In [1]: import numpy as np

In [2]: np.set_printoptions(precision=2, suppress=True, linewidth=120)

In [3]: u = np.array([2, -1, 1, -1, -2])

In [4]: rng = np.random.default_rng(215070)

In [5]: W0 = np.outer(rng.normal(size=26), u) + 0.1 * rng.normal(size=(26, 5))

In [6]: print(W0.round(2) + 0)
[[-2.56  1.52 -1.23  1.25  2.66]
 [-1.85  0.97 -0.98  0.91  1.66]
 [-3.62  1.68 -1.67  1.84  3.48]
 [ 3.72 -1.76  2.05 -1.85 -3.83]
 [ 4.03 -1.97  2.01 -2.14 -4.22]
 [-4.7   2.29 -2.15  2.35  4.58]
 [-1.13  0.44 -0.38  0.58  1.18]
 [ 0.5  -0.32  0.2  -0.32 -0.5 ]
 [-0.01 -0.13 -0.01  0.15  0.13]
 [-3.28  1.69 -1.82  1.66  3.33]
 [-1.49  0.88 -0.81  0.93  1.68]
 [ 2.2  -1.08  1.   -1.13 -2.28]
 [-3.69  1.75 -1.66  1.65  3.52]
 [ 3.3  -1.6   1.68 -1.61 -3.38]
 [-0.62  0.3  -0.48  0.25  0.61]
 [ 1.59 -0.94  0.74 -0.8  -1.69]
 [ 1.72 -1.02  0.84 -0.76 -1.64]
 [ 2.09 -1.08  0.97 -1.11 -2.18]
 [ 0.38 -0.03  0.21 -0.2  -0.35]
 [ 0.76 -0.36  0.44 -0.32 -0.67]
 [ 0.08 -0.01  0.01 -0.22  0.02]
 [ 2.43 -1.26  1.15 -1.17 -2.31]
 [ 0.21  0.14  0.02  0.   -0.08]
 [ 2.24 -1.14  0.98 -0.94 -2.07]
 [ 0.47 -0.27  0.36 -0.19 -0.21]
 [ 2.88 -1.6   1.52 -1.52 -2.8 ]]

In [7]: M2 = np.c_[W0[:, :4] @ np.array([[1, 0, 0, 1], [3, 2, 0, 0], [0, 2, 1, 0], [0, 1, 3, 2]]), np.array([0, 0, -1, -2, 2, -3, 1, 0, 2, -2, 2, 0, -3, 0, 3, -3, 0, -1, -3, 3, 2, -1, -1, -1, -2, -2])]

In [8]: print(M2.round(2) + 0)
[[ 1.99  1.83  2.53 -0.06  0.  ]
 [ 1.05  0.89  1.75 -0.03  0.  ]
 [ 1.41  1.86  3.85  0.06 -1.  ]
 [-1.56 -1.27 -3.51  0.01 -2.  ]
 [-1.88 -2.05 -4.4  -0.24  2.  ]
 [ 2.17  2.63  4.89  0.   -3.  ]
 [ 0.17  0.69  1.36  0.03  1.  ]
 [-0.47 -0.56 -0.76 -0.14  0.  ]
 [-0.41 -0.13  0.44  0.29  2.  ]
 [ 1.8   1.41  3.16  0.04 -2.  ]
 [ 1.13  1.06  1.98  0.37  2.  ]
 [-1.04 -1.29 -2.4  -0.07  0.  ]
 [ 1.57  1.84  3.28 -0.4  -3.  ]
 [-1.51 -1.46 -3.16  0.08  0.  ]
 [ 0.29 -0.09  0.28 -0.12  3.  ]
 [-1.24 -1.21 -1.66 -0.01 -3.  ]
 [-1.35 -1.11 -1.44  0.2   0.  ]
 [-1.14 -1.33 -2.38 -0.14 -1.  ]
 [ 0.28  0.15 -0.38 -0.01 -3.  ]
 [-0.31 -0.16 -0.53  0.12  3.  ]
 [ 0.04 -0.23 -0.66 -0.37  2.  ]
 [-1.34 -1.39 -2.37  0.08 -1.  ]
 [ 0.62  0.31  0.01  0.21 -1.  ]
 [-1.19 -1.28 -1.84  0.36 -1.  ]
 [-0.35 -0.02 -0.22  0.08 -2.  ]
 [-1.94 -1.69 -3.04 -0.16 -2.  ]]

In [9]: print(np.round(np.linalg.norm(M2 - W0 @ np.linalg.lstsq(W0, M2)[0], axis=0), 2) + 0)
[0.  0.  0.  0.  9.1]

In [10]: cen = W0 - W0.mean(axis=0)

In [11]: evecs = np.linalg.svd(cen)[2][:1]

In [12]: M2 = cen - cen @ evecs.T @ evecs

In [13]: print(np.round(np.linalg.norm(M2) / np.linalg.norm(cen), 2))
0.05

In [14]: O, evecs = np.linalg.qr(W0[:, :3])[0], np.linalg.qr(W0[:, 3:])[0]

In [15]: sigma = np.linalg.svd(O.T @ evecs, compute_uv=False)

In [16]: print(np.degrees(np.arccos(sigma.clip(0, 1))))
[ 2.85 85.93]

In [17]: O, r_ = np.linalg.qr(W0)

In [18]: print(np.allclose(r_.T @ r_, W0.T @ W0))
True

In [19]: print(O.shape, r_.shape)
(26, 5) (5, 5)

In [20]: print(np.round(O @ r_, 2) + 0)
[[-2.56  1.52 -1.23  1.25  2.66]
 [-1.85  0.97 -0.98  0.91  1.66]
 [-3.62  1.68 -1.67  1.84  3.48]
 [ 3.72 -1.76  2.05 -1.85 -3.83]
 [ 4.03 -1.97  2.01 -2.14 -4.22]
 [-4.7   2.29 -2.15  2.35  4.58]
 [-1.13  0.44 -0.38  0.58  1.18]
 [ 0.5  -0.32  0.2  -0.32 -0.5 ]
 [-0.01 -0.13 -0.01  0.15  0.13]
 [-3.28  1.69 -1.82  1.66  3.33]
 [-1.49  0.88 -0.81  0.93  1.68]
 [ 2.2  -1.08  1.   -1.13 -2.28]
 [-3.69  1.75 -1.66  1.65  3.52]
 [ 3.3  -1.6   1.68 -1.61 -3.38]
 [-0.62  0.3  -0.48  0.25  0.61]
 [ 1.59 -0.94  0.74 -0.8  -1.69]
 [ 1.72 -1.02  0.84 -0.76 -1.64]
 [ 2.09 -1.08  0.97 -1.11 -2.18]
 [ 0.38 -0.03  0.21 -0.2  -0.35]
 [ 0.76 -0.36  0.44 -0.32 -0.67]
 [ 0.08 -0.01  0.01 -0.22  0.02]
 [ 2.43 -1.26  1.15 -1.17 -2.31]
 [ 0.21  0.14  0.02  0.   -0.08]
 [ 2.24 -1.14  0.98 -0.94 -2.07]
 [ 0.47 -0.27  0.36 -0.19 -0.21]
 [ 2.88 -1.6   1.52 -1.52 -2.8 ]]

In [21]: print(np.trace(O @ O.T))
5.0

In [22]: print(np.abs(np.diag(r_)))
[12.23  0.57  0.53  0.47  0.53]

In [23]: vec = np.array([5, 3, 5, 2, 5])

In [24]: rhs = W0 @ vec

In [25]: print(np.linalg.lstsq(W0, rhs)[0])
[5. 3. 5. 2. 5.]

In [26]: print(np.round(np.linalg.pinv(W0) @ W0, 2) + 0)
[[1. 0. 0. 0. 0.]
 [0. 1. 0. 0. 0.]
 [0. 0. 1. 0. 0.]
 [0. 0. 0. 1. 0.]
 [0. 0. 0. 0. 1.]]

In [27]: print(np.linalg.solve(W0.T @ W0, W0.T @ rhs))
[5. 3. 5. 2. 5.]

In [28]: rhs = rhs + 0.02 * rng.normal(size=26)

In [29]: print(rhs)
[ 1.41 -1.16 -0.35  0.7  -1.02  0.22  0.8  -0.6   0.43 -0.49  1.37 -0.93 -0.63 -0.03 -0.97 -1.18  0.01 -1.07  0.73
  0.99  0.06  0.23  1.17  0.38  1.87  0.14]

In [30]: b, *_ = np.linalg.lstsq(W0, rhs)

In [31]: print(b.round())
[5. 3. 5. 2. 5.]

In [32]: data = np.load("m.npy")

In [33]: print(data)
[[ 1  0  0 -2  1  2 -1 -2  0]
 [ 0  1  0  0 -2  1  2 -1 -2]
 [-2  0  1  0  0 -2  1  2 -1]
 [-1 -2  0  1  0  0 -2  1  2]
 [ 2 -1 -2  0  1  0  0 -2  1]
 [ 1  2 -1 -2  0  1  0  0 -2]
 [-2  1  2 -1 -2  0  1  0  0]
 [ 0 -2  1  2 -1 -2  0  1  0]
 [ 0  0 -2  1  2 -1 -2  0  1]]

In [34]: print(data @ np.ones(9))
[-1. -1. -1. -1. -1. -1. -1. -1. -1.]

In [35]: print((data @ data)[0])
[  9  10  -8 -11   6   8   2  -8  -7]

In [36]: print(np.fft.fft(data[0]))
[-1.  +0.j   -0.67-0.76j  6.68-2.19j -2.5 +2.6j   1.49+1.17j  1.49-1.17j -2.5 -2.6j   6.68+2.19j -0.67+0.76j]

In [37]: print(np.allclose(data @ data.T, data.T @ data))
True

In [38]: print(np.allclose(data, data.T))
False

In [39]: print(np.linalg.matrix_power(data, 4))
[[ 121  556   46 -566 -192  476  333 -315 -458]
 [-458  121  556   46 -566 -192  476  333 -315]
 [-315 -458  121  556   46 -566 -192  476  333]
 [ 333 -315 -458  121  556   46 -566 -192  476]
 [ 476  333 -315 -458  121  556   46 -566 -192]
 [-192  476  333 -315 -458  121  556   46 -566]
 [-566 -192  476  333 -315 -458  121  556   46]
 [  46 -566 -192  476  333 -315 -458  121  556]
 [ 556   46 -566 -192  476  333 -315 -458  121]]

In [40]: print(np.trace(data))
9

In [41]: data.inv()
---------------------------------------------------------------------------
AttributeError                            Traceback (most recent call last)
Cell In[41], line 1
----> 1 data.inv()

AttributeError: 'numpy.ndarray' object has no attribute 'inv'

In [42]: print((data + data.T) / 2)
[[ 1.   0.  -1.  -1.5  1.5  1.5 -1.5 -1.   0. ]
 [ 0.   1.   0.  -1.  -1.5  1.5  1.5 -1.5 -1. ]
 [-1.   0.   1.   0.  -1.  -1.5  1.5  1.5 -1.5]
 [-1.5 -1.   0.   1.   0.  -1.  -1.5  1.5  1.5]
 [ 1.5 -1.5 -1.   0.   1.   0.  -1.  -1.5  1.5]
 [ 1.5  1.5 -1.5 -1.   0.   1.   0.  -1.  -1.5]
 [-1.5  1.5  1.5 -1.5 -1.   0.   1.   0.  -1. ]
 [-1.  -1.5  1.5  1.5 -1.5 -1.   0.   1.   0. ]
 [ 0.  -1.  -1.5  1.5  1.5 -1.5 -1.   0.   1. ]]

In [43]: assert data == data.T
---------------------------------------------------------------------------
ValueError                                Traceback (most recent call last)
Cell In[43], line 1
----> 1 assert data == data.T

ValueError: The truth value of an array with more than one element is ambiguous. Use a.any() or a.all()
